In [1]: import numpy as np

In [2]: import numpy.linalg as la

In [3]: np.set_printoptions(precision=2, suppress=True, linewidth=120)

In [4]: m1 = np.array([[16, -8, 6, -6, -2, -4, 2, 0],
   ...:     [-8, 5, -3, 1, 3, 2, 1, -1],
   ...:     [6, -3, 5, -6, -1, 2, 1, -1],
   ...:     [-6, 1, -6, 17, 4, -5, -3, 6],
   ...:     [-2, 3, -1, 4, 13, -2, 7, 1],
   ...:     [-4, 2, 2, -5, -2, 6, -1, -2],
   ...:     [2, 1, 1, -3, 7, -1, 7, -2],
   ...:     [0, -1, -1, 6, 1, -2, -2, 3]])

In [5]: # symmetric, so the eigenvalues are real

In [6]: np.trace(m1)
Out[6]: np.int64(72)

In [7]: la.matrix_power(m1, 3)
Out[7]: 
array([[11320, -5436,  5488, -8212, -3288,  -696,  1376, -1564],
       [-5436,  2852, -2447,  3282,  2181,   540,   -22,   428],
       [ 5488, -2447,  3255, -5902, -2163,   642,   846, -1515],
       [-8212,  3282, -5902, 12485,  4374, -2724, -1625,  3744],
       [-3288,  2181, -2163,  4374,  5331, -1302,  2082,   993],
       [ -696,   540,   642, -2724, -1302,  1746,  -162, -1146],
       [ 1376,   -22,   846, -1625,  2082,  -162,  2133,  -630],
       [-1564,   428, -1515,  3744,   993, -1146,  -630,  1282]])

In [8]: (m1 + m1.T) / 2
Out[8]: 
array([[16., -8.,  6., -6., -2., -4.,  2.,  0.],
       [-8.,  5., -3.,  1.,  3.,  2.,  1., -1.],
       [ 6., -3.,  5., -6., -1.,  2.,  1., -1.],
       [-6.,  1., -6., 17.,  4., -5., -3.,  6.],
       [-2.,  3., -1.,  4., 13., -2.,  7.,  1.],
       [-4.,  2.,  2., -5., -2.,  6., -1., -2.],
       [ 2.,  1.,  1., -3.,  7., -1.,  7., -2.],
       [ 0., -1., -1.,  6.,  1., -2., -2.,  3.]])

In [9]: np.round(np.sort(np.abs(la.eigvals(m1))), 2) + 0
Out[9]: array([ 0.  ,  0.  ,  0.  ,  0.87,  4.11, 17.75, 18.92, 30.36])

In [10]: round(np.abs(la.eigvals(m1)).max(), 2)
Out[10]: np.float64(30.36)

In [11]: r = la.matrix_rank(m1)

In [12]: r
Out[12]: np.int64(5)

In [13]: null = la.svd(m1)[2][r:].T

In [14]: np.round(m1 @ null, 2) + 0
Out[14]: 
array([[0., 0., 0.],
       [0., 0., 0.],
       [0., 0., 0.],
       [0., 0., 0.],
       [0., 0., 0.],
       [0., 0., 0.],
       [0., 0., 0.],
       [0., 0., 0.]])

In [15]: la.matrix_rank(m1.T @ m1), la.matrix_rank(m1 @ m1.T)
Out[15]: (np.int64(5), np.int64(5))

In [16]: np.allclose(m1 @ null, 0)
Out[16]: True

In [17]: J = np.loadtxt("out11.csv", delimiter=",")

In [18]: J.round(2) + 0
Out[18]: 
array([[ 0.13, -0.16, -0.09,  0.02,  0.2 , -0.16, -0.09],
       [-0.16,  0.21,  0.12, -0.02, -0.26,  0.21,  0.12],
       [-0.09,  0.12,  0.07, -0.01, -0.14,  0.12,  0.07],
       [ 0.02, -0.02, -0.01,  0.  ,  0.03, -0.02, -0.01],
       [ 0.2 , -0.26, -0.14,  0.03,  0.32, -0.26, -0.14],
       [-0.16,  0.21,  0.12, -0.02, -0.26,  0.21,  0.12],
       [-0.09,  0.12,  0.07, -0.01, -0.14,  0.12,  0.07]])

In [19]: U, s, vt = la.svd(J)

In [20]: V = vt[:(s > 1e-8).sum()]

In [21]: rng = np.random.default_rng(244683)

In [22]: x0 = J[4] + 3 * J[6] + rng.integers(2) * np.eye(7)[2]

In [23]: x0
Out[23]: array([-0.07,  0.09,  1.05, -0.01, -0.11,  0.09,  0.05])

In [24]: round(float(la.norm(x0 - V.T @ V @ x0)), 2)
Out[24]: 0.97

In [25]: np.round(np.diag(V.T @ V), 2) + 0
Out[25]: array([0.13, 0.21, 0.07, 0.  , 0.32, 0.21, 0.07])

In [26]: vals, V = la.eigh(J)

In [27]: x0 = np.array([1, 2, -3, -3, -2, 3, 1])

In [28]: np.round(np.abs(J).sum(axis=1).max(), 2), np.round(np.abs(vals).max(), 2)
Out[28]: (np.float64(1.35), np.float64(1.0))

In [29]: round(float(x0 @ J @ x0 / (x0 @ x0)), 2), round(vals[0], 2), round(vals[-1], 2)
Out[29]: (0.2, np.float64(-0.0), np.float64(1.0))

In [30]: out = J + rng.integers(-2, 3, (7, 1)) @ rng.integers(-2, 3, (1, 7))

In [31]: out.round(2) + 0
Out[31]: 
array([[ 2.13, -0.16,  1.91,  0.02,  4.2 , -0.16,  1.91],
       [-0.16,  0.21,  0.12, -0.02, -0.26,  0.21,  0.12],
       [-0.09,  0.12,  0.07, -0.01, -0.14,  0.12,  0.07],
       [ 0.02, -0.02, -0.01,  0.  ,  0.03, -0.02, -0.01],
       [ 1.2 , -0.26,  0.86,  0.03,  2.32, -0.26,  0.86],
       [ 0.84,  0.21,  1.12, -0.02,  1.74,  0.21,  1.12],
       [-1.09,  0.12, -0.93, -0.01, -2.14,  0.12, -0.93]])

In [32]: np.abs(out - J).sum(axis=1)
Out[32]: array([10.,  0.,  0.,  0.,  5.,  5.,  5.])

In [33]: np.round(la.svd(out - J, compute_uv=False), 2) + 0
Out[33]: array([7., 0., 0., 0., 0., 0., 0.])

In [34]: M = np.loadtxt("w.csv", delimiter=",")

In [35]: M
Out[35]: 
array([[ 1.43,  2.43,  3.43, -0.57, -0.15, -2.  ],
       [-0.79,  0.21,  1.21, -2.79, -4.59, -2.  ],
       [-0.42,  0.58,  1.58, -2.42, -3.85, -2.  ],
       [ 2.08,  3.08,  4.08,  0.08,  1.15, -2.  ],
       [ 1.88,  2.88,  3.88, -0.12,  0.75, -2.  ],
       [ 2.16,  3.16,  4.16,  0.16,  1.33, -2.  ],
       [ 1.34,  2.34,  3.34, -0.66, -0.32, -2.  ],
       [ 0.25,  1.25,  2.25, -1.75, -2.51, -2.  ],
       [ 2.88,  3.88,  4.88,  0.88,  2.76, -2.  ],
       [ 0.67,  1.67,  2.67, -1.33, -1.66, -2.  ],
       [-1.14, -0.14,  0.86, -3.14, -5.27, -2.  ],
       [ 1.41,  2.41,  3.41, -0.59, -0.17, -2.  ],
       [ 2.51,  3.51,  4.51,  0.51,  2.02, -2.  ],
       [-0.57,  0.43,  1.43, -2.57, -4.14, -2.  ],
       [ 1.35,  2.35,  3.35, -0.65, -0.3 , -2.  ],
       [ 0.35,  1.35,  2.35, -1.65, -2.3 , -2.  ],
       [ 1.64,  2.64,  3.64, -0.36,  0.29, -2.  ],
       [ 0.98,  1.98,  2.98, -1.02, -1.04, -2.  ],
       [ 0.95,  1.95,  2.95, -1.05, -1.11, -2.  ],
       [-0.39,  0.61,  1.61, -2.39, -3.78, -2.  ],
       [-0.46,  0.54,  1.54, -2.46, -3.91, -2.  ],
       [ 0.88,  1.88,  2.88, -1.12, -1.24, -2.  ],
       [ 0.84,  1.84,  2.84, -1.16, -1.32, -2.  ],
       [ 0.63,  1.63,  2.63, -1.37, -1.75, -2.  ],
       [ 0.64,  1.64,  2.64, -1.36, -1.72, -2.  ],
       [ 1.54,  2.54,  3.54, -0.46,  0.08, -2.  ],
       [ 0.49,  1.49,  2.49, -1.51, -2.02, -2.  ],
       [ 0.54,  1.54,  2.54, -1.46, -1.91, -2.  ],
       [ 0.43,  1.43,  2.43, -1.57, -2.14, -2.  ],
       [ 1.55,  2.55,  3.55, -0.45,  0.11, -2.  ],
       [-1.47, -0.47,  0.53, -3.47, -5.94, -2.  ],
       [ 1.5 ,  2.5 ,  3.5 , -0.5 ,  0.  , -2.  ],
       [ 2.96,  3.96,  4.96,  0.96,  2.91, -2.  ]])

In [36]: x0 = np.array([1, 6, 8, 7, 1, 9])

In [37]: print(la.norm(M @ x0) <= la.norm(M, 2) * la.norm(x0) + 1e-9)
True

In [38]: np.sign((M @ x0).round(6))
Out[38]: 
array([ 1., -1., -1.,  1.,  1.,  1.,  1., -1.,  1.,  1., -1.,  1.,  1., -1.,  1., -1.,  1.,  1.,  1., -1., -1.,  1.,
        1.,  1.,  1.,  1., -1., -1., -1.,  1., -1.,  1.,  1.])

In [39]: (M @ x0).argmax()
Out[39]: np.int64(32)

In [40]: M @ np.eye(6)[4]
Out[40]: 
array([-0.15, -4.59, -3.85,  1.15,  0.75,  1.33, -0.32, -2.51,  2.76, -1.66, -5.27, -0.17,  2.02, -4.14, -0.3 , -2.3 ,
        0.29, -1.04, -1.11, -3.78, -3.91, -1.24, -1.32, -1.75, -1.72,  0.08, -2.02, -1.91, -2.14,  0.11, -5.94,  0.  ,
        2.91])

In [41]: r = la.matrix_rank(M)

In [42]: r
Out[42]: np.int64(3)

In [43]: null = la.svd(M)[2][r:].T

In [44]: [int(la.matrix_rank(M[:i])) for i in range(1, len(M) + 1)]
Out[44]: 
[1,
 2,
 2,
 2,
 2,
 3,
 3,
 3,
 3,
 3,
 3,
 3,
 3,
 3,
 3,
 3,
 3,
 3,
 3,
 3,
 3,
 3,
 3,
 3,
 3,
 3,
 3,
 3,
 3,
 3,
 3,
 3,
 3]

In [45]: [int(la.matrix_rank(np.delete(M, i, axis=0))) for i in range(33)]
Out[45]: 
[3,
 3,
 3,
 3,
 3,
 3,
 3,
 3,
 3,
 3,
 3,
 3,
 3,
 3,
 3,
 3,
 3,
 3,
 3,
 3,
 3,
 3,
 3,
 3,
 3,
 3,
 3,
 3,
 3,
 3,
 3,
 3,
 3]

In [46]: np.allclose(M @ null, 0)
Out[46]: True

In [47]: [int(la.matrix_rank(M[:, :j + 1])) for j in range(6)]
Out[47]: [1, 2, 2, 2, 3, 3]

In [48]: out = M / np.sqrt((M ** 2).mean(axis=1, keepdims=True))

In [49]: la.norm(out, axis=1)
Out[49]: 
array([2.45, 2.45, 2.45, 2.45, 2.45, 2.45, 2.45, 2.45, 2.45, 2.45, 2.45, 2.45, 2.45, 2.45, 2.45, 2.45, 2.45, 2.45,
       2.45, 2.45, 2.45, 2.45, 2.45, 2.45, 2.45, 2.45, 2.45, 2.45, 2.45, 2.45, 2.45, 2.45, 2.45])

In [50]: la.matrix_rank(M, rtol=0.1)
Out[50]: np.int64(2)

In [51]: [round(float(x), 2) for x in la.svd(M, compute_uv=False)[:3]]
Out[51]: [25.55, 17.22, 0.02]

In [52]: print(la.cond(M) > 100)
True

In [53]: np.round(la.norm(M, 2) / la.norm(M), 2)
Out[53]: np.float64(0.83)

In [54]: x0 = np.array([0, -2, 1, 0, 3, 1])

In [55]: h1 = np.maximum(M @ x0, 0)

In [56]: np.maximum(M @ (3 * x0), 0)
Out[56]: 
array([ 0.  ,  0.  ,  0.  ,  0.  ,  0.  ,  0.  ,  0.  ,  0.  , 10.2 ,  0.  ,  0.  ,  0.  ,  4.65,  0.  ,  0.  ,  0.  ,
        0.  ,  0.  ,  0.  ,  0.  ,  0.  ,  0.  ,  0.  ,  0.  ,  0.  ,  0.  ,  0.  ,  0.  ,  0.  ,  0.  ,  0.  ,  0.  ,
       11.31])

In [57]: np.flatnonzero(h1 > 1e-9)
Out[57]: array([ 8, 12, 32])

In [58]: F = np.array([[36, 6, 18], [6, 1, 3], [18, 3, 9]])

In [59]: # symmetric

In [60]: vals, V = la.eigh(F)

In [61]: vals.round(2) + 0
Out[61]: array([ 0.,  0., 46.])

In [62]: print(np.round(V.T @ V, 2) + 0)
[[1. 0. 0.]
 [0. 1. 0.]
 [0. 0. 1.]]

In [63]: la.eigvalsh(F + 5 * np.eye(3))
Out[63]: array([ 5.,  5., 51.])

In [64]: (vals > 1e-8).sum(), (vals < -1e-8).sum()
Out[64]: (np.int64(1), np.int64(0))

In [65]: np.unique(vals.round(6) + 0, return_counts=True)[1]
Out[65]: array([2, 1])

In [66]: np.abs(V[:, -1]).round(6).argmax()
Out[66]: np.int64(0)

In [67]: feats = np.array([[-1, -2, -1, 0], [-2, -1, -2, -1], [-1, -2, -1, -2], [0, -1, -2, -1]])

In [68]: feats
Out[68]: 
array([[-1, -2, -1,  0],
       [-2, -1, -2, -1],
       [-1, -2, -1, -2],
       [ 0, -1, -2, -1]])

In [69]: vals, V = la.eigh(feats)

In [70]: np.round(V.T @ V, 2) + 0
Out[70]: 
array([[1., 0., 0., 0.],
       [0., 1., 0., 0.],
       [0., 0., 1., 0.],
       [0., 0., 0., 1.]])

In [71]: print(vals)
[-5.16 -1.41  1.16  1.41]

In [72]: la.eigvalsh(feats @ feats)
Out[72]: array([ 1.35,  2.  ,  2.  , 26.65])

In [73]: np.round(V @ np.diag(vals) @ V.T, 2) + 0
Out[73]: 
array([[-1., -2., -1.,  0.],
       [-2., -1., -2., -1.],
       [-1., -2., -1., -2.],
       [ 0., -1., -2., -1.]])

In [74]: np.round(vals.sum(), 2), np.trace(feats)
Out[74]: (np.float64(-4.0), np.int64(-4))
